$ python -q
>>> import numpy as np
>>> from numpy import linalg as LA
>>> np.set_printoptions(suppress=True, linewidth=100)
>>> def rd(a):
...     return np.round(a, 2) + 0
... 
>>> f = np.array([3, 1, 2])
>>> m1 = f[np.abs(np.subtract.outer(np.arange(3), np.arange(3)))]
>>> m1
array([[3, 1, 2],
       [1, 3, 1],
       [2, 1, 3]])
>>> Lm = LA.cholesky(m1)
>>> rd(np.prod(np.diag(Lm)) ** 2), rd(LA.det(m1))
(np.float64(13.0), np.float64(13.0))
>>> rd(Lm)
array([[1.73, 0.  , 0.  ],
       [0.58, 1.63, 0.  ],
       [1.15, 0.2 , 1.27]])
>>> t = np.radians(15)
>>> Rm = np.eye(3)
>>> Rm[0, 0] = Rm[2, 2] = np.cos(t)
>>> Rm[0, 2], Rm[2, 0] = -np.sin(t), np.sin(t)
>>> rd(Rm)
array([[ 0.97,  0.  , -0.26],
       [ 0.  ,  1.  ,  0.  ],
       [ 0.26,  0.  ,  0.97]])
>>> Y = m1 @ Rm.T
>>> rd(LA.svd(m1, compute_uv=False)), rd(LA.svd(Y, compute_uv=False))
(array([5.73, 2.27, 1.  ]), array([5.73, 2.27, 1.  ]))
>>> np.allclose(LA.norm(m1, axis=1), LA.norm(Y, axis=1))
True
>>> x = np.ones(3)
>>> for _ in range(4):
...     x = m1 @ x
...     x /= LA.norm(x)
...     print(round(x @ m1 @ x, 2))
... 
5.72
5.73
5.73
5.73
>>> rd(x)
array([0.63, 0.46, 0.63])
>>> w, vecs = LA.eigh(m1)
>>> x = np.array([5, 4, 2])
>>> rd(vecs * np.sqrt(w) @ vecs.T)
array([[1.6 , 0.26, 0.6 ],
       [0.26, 1.69, 0.26],
       [0.6 , 0.26, 1.6 ]])
>>> M = np.load("test11.npy")
>>> rd(M)
array([[ 0.99, -0.16],
       [-0.16, -0.99]])
>>> rd(LA.norm(M, axis=0))
array([1., 1.])
>>> rd(LA.norm(M, 1)), rd(LA.norm(M, np.inf))
(np.float64(1.15), np.float64(1.15))
>>> rd(LA.norm(M, axis=1))
array([1., 1.])
>>> M[1] @ M[0]
np.float64(0.0)
>>> rd(LA.norm(M) ** 2 / LA.norm(M, 2) ** 2)
np.float64(2.0)
>>> rd(LA.norm(M, 2))
np.float64(1.0)
>>> rd(LA.norm(M[1] - M[0]))
np.float64(1.41)
>>> rd(LA.norm(M, "nuc"))
np.float64(2.0)
>>> X = np.load("case7.npy")
>>> X
array([[ 2,  3,  4],
       [ 5,  6,  7],
       [ 8,  9, 10]])
>>> left, sigma, vt = LA.svd(X)
>>> rd(sigma)
array([19.57,  0.92,  0.  ])
>>> Y = left[:, :2] @ np.diag(sigma[:2]) @ vt[:2]
>>> LA.matrix_rank(X, rtol=0.05)
np.int64(1)
>>> rd(Y)
array([[ 2.,  3.,  4.],
       [ 5.,  6.,  7.],
       [ 8.,  9., 10.]])
>>> x = np.array([1, 0, 1])
>>> rd(Y @ np.eye(3)[1])
array([3., 6., 9.])
>>> rd(Y @ (2 * x))
array([12., 24., 36.])
>>> rd(Y @ x)
array([ 6., 12., 18.])
>>> rd(np.einsum("ij,j->i", Y, x))
array([ 6., 12., 18.])
>>> rd(Y * x)
array([[ 2.,  0.,  4.],
       [ 5.,  0.,  7.],
       [ 8.,  0., 10.]])
>>> rd((Y * x).sum(axis=1))
array([ 6., 12., 18.])
>>> np.sign((Y @ x).round(6))
array([1., 1., 1.])
>>> rd(Y @ np.ones(3))
array([ 9., 18., 27.])
>>> Y = np.array([[3, 1, 3, 0, 2, 0],
...     [0, 2, 1, 2, 1, 2],
...     [3, 2, 0, 3, 3, 2],
...     [2, 3, 1, 2, 1, 1],
...     [1, 1, 0, 1, 3, 3],
...     [1, 0, 2, 0, 1, 3]])
>>> basis = np.array([[2]])
>>> A = np.block([[Y, np.zeros((6, 1))], [np.zeros((1, 6)), basis]])
>>> A
array([[3., 1., 3., 0., 2., 0., 0.],
       [0., 2., 1., 2., 1., 2., 0.],
       [3., 2., 0., 3., 3., 2., 0.],
       [2., 3., 1., 2., 1., 1., 0.],
       [1., 1., 0., 1., 3., 3., 0.],
       [1., 0., 2., 0., 1., 3., 0.],
       [0., 0., 0., 0., 0., 0., 2.]])
>>> np.diff(A, axis=0)
array([[-3.,  1., -2.,  2., -1.,  2.,  0.],
       [ 3.,  0., -1.,  1.,  2.,  0.,  0.],
       [-1.,  1.,  1., -1., -2., -1.,  0.],
       [-1., -2., -1., -1.,  2.,  2.,  0.],
       [ 0., -1.,  2., -1., -2.,  0.,  0.],
       [-1.,  0., -2.,  0., -1., -3.,  2.]])
>>> A.sum(axis=1)
array([ 9.,  8., 13., 10.,  9.,  7.,  2.])
>>> np.unravel_index(np.abs(A).argmax(), A.shape)
(np.int64(0), np.int64(0))
>>> rd(LA.svd(A, compute_uv=False))
array([9.69, 3.85, 3.43, 2.45, 2.  , 1.02, 0.7 ])
>>> A - A[0]
array([[ 0.,  0.,  0.,  0.,  0.,  0.,  0.],
       [-3.,  1., -2.,  2., -1.,  2.,  0.],
       [ 0.,  1., -3.,  3.,  1.,  2.,  0.],
       [-1.,  2., -2.,  2., -1.,  1.,  0.],
       [-2.,  0., -3.,  1.,  1.,  3.,  0.],
       [-2., -1., -1.,  0., -1.,  3.,  0.],
       [-3., -1., -3.,  0., -2.,  0.,  2.]])
>>> rd(LA.norm(A))
np.float64(11.49)
